$ python -q
>>> import numpy as np
>>> np.set_printoptions(suppress=True, linewidth=120)
>>> K = np.loadtxt("data.csv", delimiter=",")
>>> print(K)
[[-1.8  1.6  2.3  3.9 -3.9 -4.2 -2.  -3.6  4.  -2.9]
 [-0.2 -1.3  3.9  1.7  2.   3.4 -2.2  6.4 -3.5 -2.5]
 [ 3.6  0.6 -0.4  3.7 -6.3  3.1 -0.1  1.9 -3.9  2.2]
 [ 2.8  0.5  1.8 -4.8 -3.4  0.3  2.2 -5.4  1.8 -4. ]
 [-0.5 -1.9 -3.2  6.   1.7  1.8 -2.1 -2.  -0.3  6. ]
 [ 4.3 -1.2  4.1  2.8 -3.5  3.5 -5.1  1.7 -0.7 -1.1]
 [ 2.1 -0.3  0.3 -1.5 -3.6  3.8 -5.7 -3.4  0.3  4.5]
 [-3.9 -3.4 -3.7  1.4  6.4  3.  -0.6 -2.2 -0.5 -1.4]
 [ 0.2  5.5  1.9  4.1 -0.7 -1.8 -3.1  5.   2.6 -1.8]
 [-3.2 -5.8  0.  -2.  -4.2 -0.8  2.2 -0.5 -5.3 -0.9]
 [-0.4  0.5 -0.7 -1.1  6.7 -3.2  5.8 -2.2  2.   0.9]
 [ 2.7 -1.8 -1.   7.8 -2.2 -1.1  0.3  2.3 -4.  -0.5]
 [-6.8 -1.9 -0.6 -3.3  0.8 -4.3  2.  -3.3  2.2  0.1]
 [-4.9  4.2 -7.2 -0.5 -1.1 -1.3  0.8  0.4 -1.6 -0.6]
 [ 1.5  0.3 -4.6  4.7 -1.3  6.5  3.1  1.1  0.2  0.2]]
>>> r0 = np.array([0, 1])
>>> np.convolve(K[11], r0)
array([ 0. ,  2.7, -1.8, -1. ,  7.8, -2.2, -1.1,  0.3,  2.3, -4. , -0.5])
>>> np.polyval(r0, K[11])
array([1., 1., 1., 1., 1., 1., 1., 1., 1., 1.])
>>> print(np.round(np.cross(K[11, :3], K[3, :3]), 1))
[-2.7 -7.7  6.4]
>>> np.round(K.mean(axis=0), 1)
array([-0.3, -0.3, -0.5,  1.5, -0.8,  0.6, -0.3, -0.3, -0.4, -0.1])
>>> K.shape
(15, 10)
>>> np.abs(K).max()
np.float64(7.8)
>>> np.round(np.linalg.svd(K, compute_uv=False), 1)
array([21.1, 16.1, 14. , 12.7, 12.1, 10.5,  9.5,  8. ,  4.3,  2. ])
>>> print(np.round(K.sum(axis=1), 1))
[ -6.6   7.7   4.4  -8.2   5.5   4.8  -3.5  -4.9  11.9 -20.5   8.3   2.5 -15.1 -11.8  11.7]
>>> print(np.round(K.sum(axis=0), 1))
[ -4.5  -4.4  -7.1  22.9 -12.6   8.7  -4.5  -3.8  -6.7  -1.8]
>>> rng = np.random.default_rng(649)
>>> th = np.sort(rng.uniform(-2, 2, 10))
>>> W0 = np.c_[th, th ** 2, th ** 3] @ np.array([[3, 2, 5, -4, 3, 5, 5, -1, -1, 2, 5],
...     [2, 2, -1, 4, -5, -3, 0, -1, 0, -1, 5],
...     [0, -4, -4, 4, -2, -4, 4, 3, 0, -4, -5]])
>>> W0.round(1) + 0
array([[  1.8,  33.5,  16.2,  -6.7, -10. ,   8.6, -39.5, -24.2,   2. ,  22. ,  46.5],
       [ -0.8,   6.2,  -1.1,   3.8,  -6.9,  -3.7, -11.6,  -4.6,   1.1,   2.3,   8.2],
       [ -1. ,   3.9,  -2. ,   4. ,  -6. ,  -4. ,  -8.9,  -3. ,   1. ,   1. ,   4.9],
       [ -1.1,   2.4,  -2.5,   3.9,  -5.1,  -4. ,  -6.9,  -1.8,   0.9,   0.1,   2.7],
       [ -0.5,  -0.3,  -1. ,   0.9,  -0.7,  -1. ,  -1. ,   0.1,   0.2,  -0.4,  -0.7],
       [  0.1,   0.1,   0.1,  -0.1,   0.1,   0.1,   0.1,   0. ,   0. ,   0.1,   0.1],
       [  3.7,   0.8,   1.3,   1.4,  -1.8,   0. ,   6.1,   0.1,  -0.8,  -1.1,   4.6],
       [  4.8,   0.2,   0.2,   3.6,  -3.7,  -1.7,   8.6,   0.8,  -1. ,  -2.7,   5. ],
       [  6.9,  -2.2,  -3.1,   9. ,  -7.9,  -6.2,  14. ,   3. ,  -1.2,  -6.9,   4.3],
       [ 13.9, -19.7, -25.7,  39.6, -29.7, -33.6,  41.6,  17.8,  -2. , -31.6,  -9.8]])
>>> U, sv, vt = np.linalg.svd(W0)
>>> print(np.argmax(sv[:-1] / (sv[1:] + 1e-6)) + 1)
3
>>> A2 = U[:, :3] @ np.diag(sv[:3]) @ vt[:3]
>>> round(np.linalg.norm(W0 - A2, 2), 1), round(float(sv[3]), 1)
(np.float64(0.0), 0.0)
>>> A2.round(1) + 0
array([[  1.8,  33.5,  16.2,  -6.7, -10. ,   8.6, -39.5, -24.2,   2. ,  22. ,  46.5],
       [ -0.8,   6.2,  -1.1,   3.8,  -6.9,  -3.7, -11.6,  -4.6,   1.1,   2.3,   8.2],
       [ -1. ,   3.9,  -2. ,   4. ,  -6. ,  -4. ,  -8.9,  -3. ,   1. ,   1. ,   4.9],
       [ -1.1,   2.4,  -2.5,   3.9,  -5.1,  -4. ,  -6.9,  -1.8,   0.9,   0.1,   2.7],
       [ -0.5,  -0.3,  -1. ,   0.9,  -0.7,  -1. ,  -1. ,   0.1,   0.2,  -0.4,  -0.7],
       [  0.1,   0.1,   0.1,  -0.1,   0.1,   0.1,   0.1,   0. ,   0. ,   0.1,   0.1],
       [  3.7,   0.8,   1.3,   1.4,  -1.8,   0. ,   6.1,   0.1,  -0.8,  -1.1,   4.6],
       [  4.8,   0.2,   0.2,   3.6,  -3.7,  -1.7,   8.6,   0.8,  -1. ,  -2.7,   5. ],
       [  6.9,  -2.2,  -3.1,   9. ,  -7.9,  -6.2,  14. ,   3. ,  -1.2,  -6.9,   4.3],
       [ 13.9, -19.7, -25.7,  39.6, -29.7, -33.6,  41.6,  17.8,  -2. , -31.6,  -9.8]])
>>> r0 = np.array([0, 3])
>>> print(np.round(np.cross(W0[5, :3], W0[8, :3]), 1))
[ 0.1  1.2 -0.6]
>>> print(np.round(np.correlate(W0[5], W0[8], "full"), 1))
[ 0.4 -0.3  0.1 -1.3  2.3  0.9  0.1 -3.1  1.3  4.1 -0.3 -2.4  0.9  1.6  1.5 -0.9  0.5  1.  -0.8  0.1  1. ]
>>> np.polyval(r0, W0[5])
array([3., 3., 3., 3., 3., 3., 3., 3., 3., 3., 3.])
>>> np.round(np.convolve(W0[5], r0), 1)
array([ 0. ,  0.3,  0.2,  0.4, -0.3,  0.2,  0.4,  0.4, -0.1, -0.1,  0.2,  0.4])
>>> r = np.linalg.matrix_rank(W0)
>>> r
np.int64(3)
>>> null = np.linalg.svd(W0)[2][r:].T
>>> [int(np.linalg.matrix_rank(W0[:, :j + 1])) for j in range(11)]
[1, 2, 3, 3, 3, 3, 3, 3, 3, 3, 3]
>>> print([int(np.linalg.matrix_rank(np.delete(W0, i, axis=0))) for i in range(10)])
[3, 3, 3, 3, 3, 3, 3, 3, 3, 3]
>>> print(np.linalg.matrix_rank(W0.T @ W0), np.linalg.matrix_rank(W0 @ W0.T))
3 3
>>> [int(np.linalg.matrix_rank(W0[:i])) for i in range(1, len(W0) + 1)]
[1, 2, 3, 3, 3, 3, 3, 3, 3, 3]
>>> feats = np.arange(40).reshape(10, 4) + -3
>>> feats
array([[-3, -2, -1,  0],
       [ 1,  2,  3,  4],
       [ 5,  6,  7,  8],
       [ 9, 10, 11, 12],
       [13, 14, 15, 16],
       [17, 18, 19, 20],
       [21, 22, 23, 24],
       [25, 26, 27, 28],
       [29, 30, 31, 32],
       [33, 34, 35, 36]])
>>> np.unique(W0.round(6), axis=0).shape
(10, 11)
>>> print(np.abs(np.diag(np.linalg.qr(W0)[1])) > 1e-9)
[ True  True  True False False False False False False False]
>>> print(round(float(np.trace(np.linalg.pinv(W0) @ W0)), 1))
3.0
>>> print(np.round(W0 @ np.linalg.pinv(W0) @ W0, 1) + 0)
[[  1.8  33.5  16.2  -6.7 -10.    8.6 -39.5 -24.2   2.   22.   46.5]
 [ -0.8   6.2  -1.1   3.8  -6.9  -3.7 -11.6  -4.6   1.1   2.3   8.2]
 [ -1.    3.9  -2.    4.   -6.   -4.   -8.9  -3.    1.    1.    4.9]
 [ -1.1   2.4  -2.5   3.9  -5.1  -4.   -6.9  -1.8   0.9   0.1   2.7]
 [ -0.5  -0.3  -1.    0.9  -0.7  -1.   -1.    0.1   0.2  -0.4  -0.7]
 [  0.1   0.1   0.1  -0.1   0.1   0.1   0.1   0.    0.    0.1   0.1]
 [  3.7   0.8   1.3   1.4  -1.8   0.    6.1   0.1  -0.8  -1.1   4.6]
 [  4.8   0.2   0.2   3.6  -3.7  -1.7   8.6   0.8  -1.   -2.7   5. ]
 [  6.9  -2.2  -3.1   9.   -7.9  -6.2  14.    3.   -1.2  -6.9   4.3]
 [ 13.9 -19.7 -25.7  39.6 -29.7 -33.6  41.6  17.8  -2.  -31.6  -9.8]]
>>> np.diff(feats, axis=0)
array([[4, 4, 4, 4],
       [4, 4, 4, 4],
       [4, 4, 4, 4],
       [4, 4, 4, 4],
       [4, 4, 4, 4],
       [4, 4, 4, 4],
       [4, 4, 4, 4],
       [4, 4, 4, 4],
       [4, 4, 4, 4]])
>>> np.round(np.linalg.norm(feats), 1)
np.float64(127.4)
>>> np.linalg.rank(feats)
Traceback (most recent call last):
  File "<python-input-43>", line 1, in <module>
    np.linalg.rank(feats)
    ^^^^^^^^^^^^^^
AttributeError: module 'numpy.linalg' has no attribute 'rank'
>>> feats.mean(axis=0)
array([15., 16., 17., 18.])
>>> np.unravel_index(np.abs(feats).argmax(), feats.shape)
(np.int64(9), np.int64(3))
>>> T = np.stack([feats, 2 * feats, feats[::-1]])
>>> T.sum(axis=0)
array([[ 24,  28,  32,  36],
       [ 32,  36,  40,  44],
       [ 40,  44,  48,  52],
       [ 48,  52,  56,  60],
       [ 56,  60,  64,  68],
       [ 64,  68,  72,  76],
       [ 72,  76,  80,  84],
       [ 80,  84,  88,  92],
       [ 88,  92,  96, 100],
       [ 96, 100, 104, 108]])
>>> np.round(np.linalg.norm(T, axis=(1, 2)), 1)
array([127.4, 254.7, 127.4])
>>> T.shape
(3, 10, 4)
>>> np.linalg.matrix_rank(T)
array([2, 2, 2])
>>> print(np.linalg.matrix_rank(T.reshape(3, -1)))
2
>>> C2 = np.cov(feats, rowvar=False)
>>> np.argwhere(np.triu(np.abs(np.corrcoef(feats.T)) > 0.8, 1))
array([[0, 1],
       [0, 2],
       [0, 3],
       [1, 2],
       [1, 3],
       [2, 3]])
>>> print(np.round(np.linalg.eigvalsh(C2)[::-1], 1) + 0)
[586.7   0.    0.    0. ]
>>> round(np.corrcoef(feats[:, 1], feats[:, 0])[0, 1], 1)
np.float64(1.0)
>>> np.round(feats.std(axis=0), 1)
array([11.5, 11.5, 11.5, 11.5])
>>> C2.round(1)
array([[146.7, 146.7, 146.7, 146.7],
       [146.7, 146.7, 146.7, 146.7],
       [146.7, 146.7, 146.7, 146.7],
       [146.7, 146.7, 146.7, 146.7]])
>>> np.allclose(feats[:-1].T @ np.linalg.lstsq(feats[:-1].T, feats[-1])[0], feats[-1])
True
>>> np.unique(feats.round(6), axis=0).shape
(10, 4)
>>> try:
...     np.linalg.inv(feats)
... except np.linalg.LinAlgError as e:
...     print("failed:", e)
... 
failed: Last 2 dimensions of the array must be square
>>> np.round(feats @ np.linalg.pinv(feats) @ feats, 1) + 0
array([[-3., -2., -1.,  0.],
       [ 1.,  2.,  3.,  4.],
       [ 5.,  6.,  7.,  8.],
       [ 9., 10., 11., 12.],
       [13., 14., 15., 16.],
       [17., 18., 19., 20.],
       [21., 22., 23., 24.],
       [25., 26., 27., 28.],
       [29., 30., 31., 32.],
       [33., 34., 35., 36.]])
>>> np.linalg.lstsq(feats[:-1].T, feats[-1])[2]
np.int32(2)
>>> A = np.load("test0.npy")
>>> print(A)
[[3 0 1 3 0 0 3 2 3 1 2]
 [2 1 2 3 2 3 2 0 3 2 2]
 [1 0 2 1 2 3 1 0 3 1 0]
 [2 3 1 0 2 3 3 1 0 1 1]
 [1 3 0 1 0 2 2 1 3 2 3]
 [3 0 3 0 2 1 0 1 1 0 1]
 [2 3 1 3 1 3 2 3 3 0 0]
 [3 2 2 1 3 1 0 1 0 2 2]
 [0 2 1 2 3 2 3 2 2 2 1]
 [0 0 3 0 2 2 2 2 2 1 0]
 [3 0 2 3 0 3 1 3 2 2 3]]
>>> r0 = np.array([1, -2, 0, -1, 1, 2, 1, -1, -1, 2, 1])
>>> A2 = A + np.outer(r0, np.eye(11)[4])
>>> A2
array([[3., 0., 1., 3., 1., 0., 3., 2., 3., 1., 2.],
       [2., 1., 2., 3., 0., 3., 2., 0., 3., 2., 2.],
       [1., 0., 2., 1., 2., 3., 1., 0., 3., 1., 0.],
       [2., 3., 1., 0., 1., 3., 3., 1., 0., 1., 1.],
       [1., 3., 0., 1., 1., 2., 2., 1., 3., 2., 3.],
       [3., 0., 3., 0., 4., 1., 0., 1., 1., 0., 1.],
       [2., 3., 1., 3., 2., 3., 2., 3., 3., 0., 0.],
       [3., 2., 2., 1., 2., 1., 0., 1., 0., 2., 2.],
       [0., 2., 1., 2., 2., 2., 3., 2., 2., 2., 1.],
       [0., 0., 3., 0., 4., 2., 2., 2., 2., 1., 0.],
       [3., 0., 2., 3., 1., 3., 1., 3., 2., 2., 3.]])
>>> np.linalg.matrix_rank(np.linalg.inv(A2) - np.linalg.inv(A), tol=1e-8)
np.int64(1)
